% python3 -q
>>> import numpy as np
>>> np.set_printoptions(precision=3, suppress=True, linewidth=120, sign=" ")
>>> rd = lambda a: np.round(a, 3) + 0
>>> u = np.array([-1, 1, 1, 2, -2, -2, 0, 1, -1]) + 0.5
>>> X = np.eye(9) - 2 * np.outer(u, u) / (u @ u)
>>> print(rd(X))
[[ 0.973  0.082  0.082  0.137 -0.082 -0.082  0.027  0.082 -0.027]
 [ 0.082  0.753 -0.247 -0.411  0.247  0.247 -0.082 -0.247  0.082]
 [ 0.082 -0.247  0.753 -0.411  0.247  0.247 -0.082 -0.247  0.082]
 [ 0.137 -0.411 -0.411  0.315  0.411  0.411 -0.137 -0.411  0.137]
 [-0.082  0.247  0.247  0.411  0.753 -0.247  0.082  0.247 -0.082]
 [-0.082  0.247  0.247  0.411 -0.247  0.753  0.082  0.247 -0.082]
 [ 0.027 -0.082 -0.082 -0.137  0.082  0.082  0.973 -0.082  0.027]
 [ 0.082 -0.247 -0.247 -0.411  0.247  0.247 -0.082  0.753  0.082]
 [-0.027  0.082  0.082  0.137 -0.082 -0.082  0.027  0.082  0.973]]
>>> # symmetric, so the eigenvalues are real
>>> x0 = np.array([3, 2, 1, 0, 3, 3, 1, 1, 1])
>>> print(9 - np.linalg.matrix_rank(X - np.eye(9), tol=1e-8))
8
>>> print(rd(np.linalg.inv(X)))
[[ 0.973  0.082  0.082  0.137 -0.082 -0.082  0.027  0.082 -0.027]
 [ 0.082  0.753 -0.247 -0.411  0.247  0.247 -0.082 -0.247  0.082]
 [ 0.082 -0.247  0.753 -0.411  0.247  0.247 -0.082 -0.247  0.082]
 [ 0.137 -0.411 -0.411  0.315  0.411  0.411 -0.137 -0.411  0.137]
 [-0.082  0.247  0.247  0.411  0.753 -0.247  0.082  0.247 -0.082]
 [-0.082  0.247  0.247  0.411 -0.247  0.753  0.082  0.247 -0.082]
 [ 0.027 -0.082 -0.082 -0.137  0.082  0.082  0.973 -0.082  0.027]
 [ 0.082 -0.247 -0.247 -0.411  0.247  0.247 -0.082  0.753  0.082]
 [-0.027  0.082  0.082  0.137 -0.082 -0.082  0.027  0.082  0.973]]
>>> print(rd(np.linalg.det(X)))
-1.0
>>> print(rd(np.linalg.norm(x0)), rd(np.linalg.norm(X @ x0)))
5.916 5.916
>>> arr = np.loadtxt("run17.csv", delimiter=",")
>>> print(rd(arr))
[[-46.567 -21.539 -30.082 -43.262 -32.125 -27.128  -3.873   1.381  11.415]
 [-37.059 -18.343 -22.613 -34.626 -27.068 -20.982  -1.358   0.569  10.46 ]
 [-32.35  -16.732 -18.969 -30.339 -24.507 -17.984  -0.223   0.158   9.876]
 [-28.206 -15.292 -15.803 -26.56  -22.212 -15.379   0.697  -0.208   9.285]
 [-24.27  -13.898 -12.841 -22.964 -19.987 -12.938   1.487  -0.558   8.641]
 [-17.231 -11.31   -7.7   -16.507 -15.845  -8.687   2.618  -1.186   7.221]
 [-11.37   -8.981  -3.677 -11.09  -12.124  -5.32    3.124  -1.688   5.632]
 [ -9.101  -7.995  -2.235  -8.974 -10.56   -4.086   3.138  -1.863   4.852]
 [ -7.426  -7.21   -1.24   -7.402  -9.328  -3.215   3.043  -1.975   4.186]
 [ -7.311  -7.154  -1.174  -7.293  -9.24   -3.156   3.032  -1.982   4.136]
 [ -6.59   -6.792  -0.775  -6.612  -8.677  -2.797   2.95   -2.022   3.814]
 [ -6.213  -6.596  -0.575  -6.255  -8.374  -2.613   2.896  -2.04    3.636]
 [ -4.099  -5.357   0.395  -4.228  -6.5    -1.652   2.39   -2.079   2.478]
 [ -3.093  -4.617   0.7    -3.241  -5.428  -1.258   1.962  -2.024   1.786]
 [ -2.605  -4.186   0.78   -2.751  -4.827  -1.089   1.681  -1.956   1.401]
 [ -2.45   -4.034   0.791  -2.594  -4.619  -1.04    1.578  -1.926   1.27 ]
 [ -2.142  -3.704   0.787  -2.279  -4.177  -0.948   1.351  -1.846   0.999]
 [ -2.081  -3.632   0.782  -2.216  -4.083  -0.931   1.301  -1.827   0.943]
 [ -1.922  -3.436   0.759  -2.05   -3.829  -0.887   1.167  -1.769   0.795]
 [ -1.869  -3.367   0.749  -1.994  -3.74   -0.873   1.12   -1.748   0.745]
 [ -1.034  -1.963   0.364  -1.089  -2.06   -0.641   0.303  -1.15    0.014]
 [ -0.899  -1.685   0.279  -0.941  -1.752  -0.586   0.193  -1.003  -0.057]
 [ -0.405  -0.699   0.052  -0.412  -0.708  -0.304  -0.02   -0.431  -0.117]
 [  1.912   2.384   0.604   1.828   2.334   1.686   0.944   1.491   1.084]
 [  2.006   2.479   0.652   1.916   2.427   1.772   1.004   1.549   1.143]
 [  2.25    2.721   0.779   2.142   2.662   1.996   1.163   1.697   1.296]
 [  5.489   5.461   2.829   5.103   5.335   4.979   3.458   3.298   3.32 ]
 [  5.721   5.636   2.992   5.314   5.506   5.193   3.629   3.396   3.462]
 [ 11.056   9.248   6.978  10.116   9.105  10.064   7.602   5.304   6.601]
 [ 13.902  10.983   9.224  12.665  10.863  12.639   9.728   6.155   8.196]
 [ 15.998  12.208  10.908  14.538  12.115  14.525  11.29    6.735   9.342]
 [ 22.203  15.65   15.996  20.072  15.677  20.071  15.888   8.284  12.625]
 [ 27.945  18.667  20.793  25.184  18.844  25.163  20.108   9.559  15.547]
 [ 35.735  22.589  27.387  32.111  23.012  32.022  25.781  11.124  19.375]
 [ 53.33   30.988  42.495  47.739  32.101  47.369  38.415  14.202  27.616]
 [ 62.794  35.332  50.696  56.137  36.869  55.56   45.127  15.681  31.876]
 [ 76.792  41.607  62.889  68.554  43.822  67.616  54.969  17.711  38.015]
 [ 80.986  43.459  66.553  72.274  45.886  71.216  57.9    18.289  39.822]
 [ 88.305  46.664  72.958  78.765  49.473  77.487  63.     19.27   42.944]
 [ 90.455  47.599  74.841  80.671  50.522  79.326  64.493  19.552  43.854]
 [ 96.563  50.244  80.196  86.087  53.496  84.546  68.728  20.338  46.424]]
>>> U, s, Vt = np.linalg.svd(arr)
>>> print(np.argmax(s[:-1] / (s[1:] + 1e-6)) + 1)
3
>>> B = U[:, :3] @ np.diag(s[:3]) @ Vt[:3]
>>> print(np.linalg.matrix_rank(B))
3
>>> print(np.linalg.matrix_rank(arr, rtol=0.05))
3
>>> print(rd(np.abs(arr - B).max()))
0.0
